$ ipython --no-banner

In [1]: import numpy as np

In [2]: import numpy.linalg as la

In [3]: np.set_printoptions(suppress=True, linewidth=140)

In [4]: r0 = np.array([1, 1, 2, 0, 2, 0, 1, 1, 0, 2])

In [5]: rng = np.random.default_rng(126523)

In [6]: X = np.outer(rng.normal(size=26), r0) + 0.02 * rng.normal(size=(26, 10))

In [7]: X.round(2) + 0
Out[7]: 
array([[ 0.9 ,  0.94,  1.84,  0.02,  1.83,  0.01,  0.9 ,  0.92, -0.02,  1.88],
       [-1.61, -1.61, -3.19, -0.03, -3.19,  0.01, -1.61, -1.62, -0.03, -3.2 ],
       [-0.26, -0.24, -0.46, -0.03, -0.45,  0.02, -0.26, -0.25, -0.02, -0.44],
       [-0.94, -0.98, -1.96,  0.  , -1.97,  0.  , -0.99, -0.95,  0.01, -1.93],
       [ 0.16,  0.14,  0.24, -0.01,  0.26,  0.02,  0.15,  0.11, -0.02,  0.28],
       [-0.22, -0.26, -0.5 ,  0.04, -0.48,  0.  , -0.26, -0.26, -0.02, -0.47],
       [ 1.24,  1.22,  2.48, -0.04,  2.48,  0.  ,  1.23,  1.26,  0.01,  2.49],
       [-0.87, -0.86, -1.7 , -0.02, -1.7 ,  0.02, -0.85, -0.85,  0.01, -1.69],
       [-1.45, -1.47, -2.91, -0.02, -2.99,  0.01, -1.5 , -1.46, -0.04, -2.93],
       [-0.12, -0.08, -0.17, -0.02, -0.15,  0.04, -0.1 , -0.06, -0.01, -0.13],
       [ 0.1 ,  0.11,  0.22, -0.02,  0.2 , -0.01,  0.13,  0.08,  0.  ,  0.19],
       [ 0.17,  0.17,  0.32, -0.01,  0.32,  0.  ,  0.14,  0.15,  0.  ,  0.3 ],
       [-0.62, -0.6 , -1.22, -0.01, -1.2 ,  0.02, -0.61, -0.61,  0.  , -1.22],
       [ 0.27,  0.25,  0.6 ,  0.01,  0.53, -0.01,  0.28,  0.26, -0.01,  0.55],
       [-0.08, -0.04, -0.15, -0.02, -0.13,  0.01, -0.09, -0.07, -0.02, -0.14],
       [ 0.  ,  0.01,  0.02, -0.03,  0.01, -0.03,  0.02,  0.01, -0.04, -0.02],
       [-1.59, -1.57, -3.12, -0.01, -3.1 ,  0.02, -1.57, -1.58,  0.01, -3.13],
       [ 0.03,  0.06,  0.08,  0.  ,  0.09,  0.01,  0.04,  0.06,  0.  ,  0.1 ],
       [ 0.19,  0.24,  0.36, -0.05,  0.37,  0.01,  0.2 ,  0.15,  0.02,  0.41],
       [ 0.62,  0.65,  1.23,  0.01,  1.27, -0.01,  0.61,  0.64, -0.01,  1.25],
       [-0.43, -0.44, -0.89,  0.03, -0.86, -0.02, -0.45, -0.42, -0.02, -0.88],
       [ 1.91,  1.88,  3.76,  0.  ,  3.76,  0.  ,  1.89,  1.89,  0.01,  3.75],
       [ 0.92,  0.9 ,  1.82,  0.  ,  1.78,  0.01,  0.89,  0.91,  0.01,  1.78],
       [ 0.55,  0.49,  1.03, -0.02,  1.03,  0.  ,  0.51,  0.52,  0.02,  1.04],
       [-0.27, -0.29, -0.55, -0.03, -0.58,  0.01, -0.31, -0.3 ,  0.01, -0.57],
       [ 0.95,  0.9 ,  1.9 ,  0.04,  1.86,  0.02,  0.94,  0.94,  0.01,  1.92]])

In [8]: cen = X - X.mean(axis=0)

In [9]: left, sig, Vh = la.svd(cen, full_matrices=False)

In [10]: np.round(cen.mean(axis=0), 2) + 0
Out[10]: array([0., 0., 0., 0., 0., 0., 0., 0., 0., 0.])

In [11]: sig.round(2)
Out[11]: array([17.  ,  0.14,  0.12,  0.11,  0.09,  0.09,  0.08,  0.06,  0.05,  0.05])

In [12]: (np.sign(left[:, 0]) == np.sign(left[0, 0])).astype(int)
Out[12]: array([1, 0, 0, 0, 1, 0, 1, 0, 0, 0, 1, 1, 0, 1, 0, 1, 0, 1, 1, 1, 0, 1, 1, 1, 0, 1])

In [13]: np.abs(left[:, 0]).argmax()
Out[13]: np.int64(21)

In [14]: round(float((sig ** 2).sum() ** 2 / (sig ** 4).sum()), 2)
Out[14]: 1.0

In [15]: np.abs(Vh[0]).argmax()
Out[15]: np.int64(9)

In [16]: Z = X[[20, 12]].astype(float)

In [17]: for _ in range(3):
    ...:     z = la.norm(X[:, None] - Z, axis=-1).argmin(axis=1)
    ...:     Z = np.array([X[z == j].mean(axis=0) for j in range(2)])
    ...: 

In [18]: z
Out[18]: array([0, 1, 0, 1, 0, 0, 0, 1, 1, 0, 0, 0, 1, 0, 0, 0, 1, 0, 0, 0, 1, 0, 0, 0, 0, 0])

In [19]: np.round(Z[1] - Z[0], 2) + 0
Out[19]: array([-1.45, -1.45, -2.88,  0.  , -2.88,  0.  , -1.44, -1.44,  0.  , -2.88])

In [20]: np.abs(Z[1] - Z[0]).argmax()
Out[20]: np.int64(9)

In [21]: cen = (X - X.mean(axis=0)) / X.std(axis=0)

In [22]: np.round(cen.std(axis=0), 2)
Out[22]: array([1., 1., 1., 1., 1., 1., 1., 1., 1., 1.])

In [23]: beta = la.lstsq(np.delete(cen, 9, axis=1), cen[:, 9])[0]

In [24]: np.abs(beta).argmax()
Out[24]: np.int64(2)

In [25]: gram = np.cov(X, rowvar=False)

In [26]: np.round(X.std(axis=0), 2)
Out[26]: array([0.84, 0.83, 1.66, 0.02, 1.66, 0.01, 0.84, 0.84, 0.02, 1.67])

In [27]: np.argsort(-X.std(axis=0).round(6), kind="stable")
Out[27]: array([9, 2, 4, 0, 7, 6, 1, 3, 8, 5])

In [28]: np.argwhere(np.triu(np.abs(np.corrcoef(X.T)) > 0.8, 1))
Out[28]: 
array([[0, 1],
       [0, 2],
       [0, 4],
       [0, 6],
       [0, 7],
       [0, 9],
       [1, 2],
       [1, 4],
       [1, 6],
       [1, 7],
       [1, 9],
       [2, 4],
       [2, 6],
       [2, 7],
       [2, 9],
       [4, 6],
       [4, 7],
       [4, 9],
       [6, 7],
       [6, 9],
       [7, 9]])

In [29]: gram.round(2) + 0
Out[29]: 
array([[ 0.73,  0.73,  1.45,  0.  ,  1.45,  0.  ,  0.73,  0.73,  0.  ,  1.45],
       [ 0.73,  0.72,  1.44,  0.  ,  1.44,  0.  ,  0.72,  0.72,  0.  ,  1.44],
       [ 1.45,  1.44,  2.88,  0.01,  2.88, -0.01,  1.45,  1.45,  0.01,  2.88],
       [ 0.  ,  0.  ,  0.01,  0.  ,  0.01,  0.  ,  0.  ,  0.  ,  0.  ,  0.01],
       [ 1.45,  1.44,  2.88,  0.01,  2.88, -0.01,  1.45,  1.45,  0.01,  2.88],
       [ 0.  ,  0.  , -0.01,  0.  , -0.01,  0.  ,  0.  ,  0.  ,  0.  , -0.01],
       [ 0.73,  0.72,  1.45,  0.  ,  1.45,  0.  ,  0.73,  0.73,  0.  ,  1.45],
       [ 0.73,  0.72,  1.45,  0.  ,  1.45,  0.  ,  0.73,  0.73,  0.  ,  1.45],
       [ 0.  ,  0.  ,  0.01,  0.  ,  0.01,  0.  ,  0.  ,  0.  ,  0.  ,  0.01],
       [ 1.45,  1.44,  2.88,  0.01,  2.88, -0.01,  1.45,  1.45,  0.01,  2.89]])

In [30]: np.round(np.polyfit(X[:, 5], X[:, 3], 1), 2)
Out[30]: array([-0.21, -0.01])

In [31]: data = np.load("m.npy")

In [32]: data
Out[32]: 
array([[ 0,  2,  0,  3,  0,  3,  2,  3],
       [ 0,  2,  1,  1,  0,  2,  1,  2],
       [ 0,  3,  0,  1,  3,  1,  1,  2],
       [ 2,  0,  3,  0,  1,  0,  3,  3],
       [ 2,  1,  2,  1,  0,  1,  1,  1],
       [ 1,  2,  3,  0,  2,  3,  3,  0],
       [ 0,  0,  1,  3,  3,  0,  1,  1],
       [ 0,  0, -1,  2,  0,  1,  1,  1]])

In [33]: # null space of dimension 1

In [34]: left, sig, Vh = la.svd(data)

In [35]: V = Vh[:(sig > 1e-8).sum()]

In [36]: x = data[0] + -1 * data[7] + rng.integers(2) * np.eye(8)[1]

In [37]: x
Out[37]: array([0., 3., 1., 1., 0., 2., 1., 2.])

In [38]: np.round(np.diag(V.T @ V), 2)
Out[38]: array([0.95, 0.8 , 0.99, 0.95, 0.9 , 0.69, 0.79, 0.92])

In [39]: la.matrix_rank(np.vstack([data, x]))
Out[39]: np.int64(8)

In [40]: np.round(V.T @ V, 2)
Out[40]: 
array([[ 0.95,  0.1 ,  0.02,  0.05, -0.07, -0.13,  0.1 , -0.06],
       [ 0.1 ,  0.8 , -0.03, -0.1 ,  0.14,  0.25, -0.21,  0.13],
       [ 0.02, -0.03,  0.99, -0.02,  0.02,  0.04, -0.03,  0.02],
       [ 0.05, -0.1 , -0.02,  0.95,  0.07,  0.12, -0.1 ,  0.06],
       [-0.07,  0.14,  0.02,  0.07,  0.9 , -0.17,  0.14, -0.09],
       [-0.13,  0.25,  0.04,  0.12, -0.17,  0.69,  0.25, -0.15],
       [ 0.1 , -0.21, -0.03, -0.1 ,  0.14,  0.25,  0.79,  0.13],
       [-0.06,  0.13,  0.02,  0.06, -0.09, -0.15,  0.13,  0.92]])

In [41]: left, sig, Vh = la.svd(data)

In [42]: sig.round(2) + 0
Out[42]: array([10.83,  5.24,  3.97,  3.71,  2.62,  1.65,  1.05,  0.  ])

In [43]: np.argmax(sig[:-1] / (sig[1:] + 1e-6)) + 1
Out[43]: np.int64(7)

In [44]: B = left[:, :7] @ np.diag(sig[:7]) @ Vh[:7]

In [45]: round(la.norm(data - B, 2), 2), round(float(sig[7]), 2)
Out[45]: (np.float64(0.0), 0.0)

In [46]: round(float(np.abs(data - B).max()), 2)
Out[46]: 0.0

In [47]: J = np.loadtxt("a.csv", delimiter=",")

In [48]: J
Out[48]: 
array([[ 1.4 , -0.3 ,  0.33,  0.1 ],
       [ 1.3 , -1.1 ,  3.29,  1.1 ],
       [ 0.7 ,  0.8 , -1.49, -0.5 ],
       [ 0.3 , -1.3 ,  3.28,  1.1 ],
       [ 0.4 , -0.1 , -5.41, -1.8 ],
       [-1.2 ,  0.5 , -1.22, -0.4 ],
       [-0.7 ,  0.1 ,  2.99,  1.  ],
       [ 0.5 , -0.1 ,  1.8 ,  0.6 ],
       [ 1.5 , -1.2 , -3.3 , -1.1 ],
       [-1.3 ,  0.2 , -1.81, -0.6 ],
       [ 0.7 , -0.3 , -1.76, -0.6 ],
       [-0.2 ,  0.5 ,  0.  ,  0.  ],
       [-0.2 , -0.7 ,  3.28,  1.1 ],
       [ 1.1 , -0.4 ,  2.1 ,  0.7 ],
       [ 0.3 , -0.4 , -1.19, -0.4 ],
       [ 1.3 , -0.4 ,  3.02,  1.  ],
       [-1.  ,  0.4 ,  5.72,  1.9 ],
       [ 0.9 , -0.3 ,  0.62,  0.2 ],
       [ 1.3 ,  1.4 ,  2.07,  0.7 ],
       [ 0.8 , -1.4 , -0.27, -0.1 ],
       [-1.  ,  0.5 , -2.42, -0.8 ],
       [ 0.  , -0.2 ,  4.55,  1.5 ],
       [ 0.4 ,  0.5 ,  0.89,  0.3 ],
       [ 0.3 ,  1.7 , -2.69, -0.9 ],
       [-1.1 ,  1.1 , -3.58, -1.2 ],
       [ 1.1 ,  0.5 ,  2.39,  0.8 ],
       [-0.4 , -1.  ,  2.1 ,  0.7 ],
       [ 0.6 , -0.3 , -5.41, -1.8 ],
       [-0.9 ,  1.1 , -0.59, -0.2 ],
       [ 0.2 , -0.8 , -3.29, -1.1 ],
       [ 0.5 , -0.2 ,  0.02,  0.  ],
       [ 0.1 , -0.8 ,  0.94,  0.3 ],
       [-0.5 , -1.3 , -2.98, -1.  ],
       [-1.5 ,  2.4 , -0.9 , -0.3 ],
       [-1.4 , -1.3 ,  3.01,  1.  ],
       [ 0.7 , -0.8 , -2.72, -0.9 ],
       [ 0.9 , -0.3 ,  0.32,  0.1 ],
       [ 0.  ,  0.7 ,  0.9 ,  0.3 ],
       [ 0.2 ,  1.7 ,  1.46,  0.5 ],
       [ 0.8 ,  0.3 ,  0.59,  0.2 ],
       [-0.3 ,  0.9 ,  0.31,  0.1 ]])

In [49]: B = J + rng.integers(-2, 3, (41, 3)) @ rng.integers(-2, 3, (3, 4))

In [50]: B.round(2)
Out[50]: 
array([[ 2.4 ,  1.7 , -0.67,  2.1 ],
       [-2.7 ,  2.9 ,  3.29,  3.1 ],
       [-5.3 ,  2.8 , -1.49,  0.5 ],
       [ 6.3 , -5.3 , -2.72,  5.1 ],
       [ 0.4 , -2.1 , -3.41, -4.8 ],
       [-9.2 ,  4.5 ,  2.78, -2.4 ],
       [-0.7 , -1.9 ,  8.99, -6.  ],
       [-2.5 ,  1.9 ,  4.8 , -1.4 ],
       [-6.5 ,  2.8 , -3.3 ,  0.9 ],
       [ 3.7 , -3.8 , -0.81, -3.6 ],
       [ 2.7 , -4.3 ,  4.24, -8.6 ],
       [ 1.8 , -3.5 ,  6.  , -8.  ],
       [ 0.8 ,  1.3 ,  2.28,  3.1 ],
       [-1.9 ,  3.6 , -0.9 ,  5.7 ],
       [ 2.3 , -2.4 , -5.19,  2.6 ],
       [ 0.3 , -4.4 ,  6.02, -4.  ],
       [-7.  ,  4.4 ,  7.72,  1.9 ],
       [-5.1 ,  1.7 ,  4.62, -2.8 ],
       [ 1.3 , -2.6 ,  6.07, -5.3 ],
       [ 6.8 , -1.4 , -2.27,  1.9 ],
       [ 4.  ,  0.5 , -5.42,  2.2 ],
       [ 4.  , -0.2 ,  0.55,  5.5 ],
       [ 4.4 , -1.5 , -1.11,  1.3 ],
       [-7.7 ,  5.7 ,  1.31, -2.9 ],
       [-2.1 ,  3.1 , -2.58, -1.2 ],
       [ 0.1 ,  4.5 , -2.61,  7.8 ],
       [-1.4 , -1.  ,  1.1 ,  1.7 ],
       [-3.4 ,  3.7 , -9.41,  4.2 ],
       [-2.9 ,  1.1 , -2.59,  1.8 ],
       [-3.8 ,  3.2 ,  0.71, -3.1 ],
       [-1.5 ,  3.8 , -5.98,  8.  ],
       [-0.9 , -0.8 , -0.06,  1.3 ],
       [-5.5 ,  0.7 , -1.98, -1.  ],
       [-2.5 ,  2.4 , -1.9 ,  0.7 ],
       [ 4.6 , -1.3 ,  1.01,  3.  ],
       [ 3.7 ,  1.2 , -5.72,  3.1 ],
       [-7.1 ,  3.7 ,  4.32, -1.9 ],
       [ 5.  ,  0.7 , -2.1 ,  3.3 ],
       [-1.8 , -0.3 ,  1.46, -0.5 ],
       [-5.2 ,  4.3 , -1.41,  4.2 ],
       [ 5.7 , -3.1 , -1.69,  0.1 ]])

In [51]: np.abs(B - J).sum(axis=1)
Out[51]: 
array([ 6., 10.,  9., 20.,  7., 18., 15., 10., 14., 13., 20., 20.,  6., 15., 11., 13., 12., 15., 14., 10., 11., 12.,  9., 18.,  4., 17.,
        3., 18.,  6., 14., 20.,  3.,  8.,  3., 10., 12., 18., 11.,  5., 16., 12.])

In [52]: cen = (B - B.mean(axis=0)) / B.std(axis=0)

In [53]: np.argwhere(np.abs(cen) > 2)
Out[53]: 
array([[ 3,  1],
       [ 5,  0],
       [ 6,  2],
       [10,  3],
       [11,  3],
       [27,  2]])

In [54]: np.round(cen.std(axis=0), 2)
Out[54]: array([1., 1., 1., 1.])

In [55]: beta = la.lstsq(np.delete(cen, 0, axis=1), cen[:, 0])[0]

In [56]: round(1 - np.var(cen[:, 0] - np.delete(cen, 0, axis=1) @ beta), 2)
Out[56]: np.float64(0.72)

In [57]: beta.round(2)
Out[57]: array([-0.89, -0.11,  0.41])

In [58]: B = data / np.sqrt((data ** 2).mean(axis=1, keepdims=True))

In [59]: la.matrix_rank(data - data.mean(axis=1, keepdims=True))
Out[59]: np.int64(7)

In [60]: gram = np.cov(J, rowvar=False)

In [61]: np.round(np.corrcoef(J.T), 2)
Out[61]: 
array([[ 1.  , -0.29,  0.03,  0.03],
       [-0.29,  1.  , -0.09, -0.08],
       [ 0.03, -0.09,  1.  ,  1.  ],
       [ 0.03, -0.08,  1.  ,  1.  ]])

In [62]: np.argsort(-J.std(axis=0).round(6), kind="stable")
Out[62]: array([2, 1, 3, 0])

In [63]: gram.shape
Out[63]: (4, 4)

In [64]: np.round(J.std(axis=0), 2)
Out[64]: array([0.84, 0.9 , 2.59, 0.86])

In [65]: round(float(np.corrcoef(J[:, 2], J[:, 1])[0, 1]), 2)
Out[65]: -0.09

In [66]: gram.round(2)
Out[66]: 
array([[ 0.72, -0.22,  0.07,  0.02],
       [-0.22,  0.84, -0.21, -0.07],
       [ 0.07, -0.21,  6.88,  2.29],
       [ 0.02, -0.07,  2.29,  0.76]])
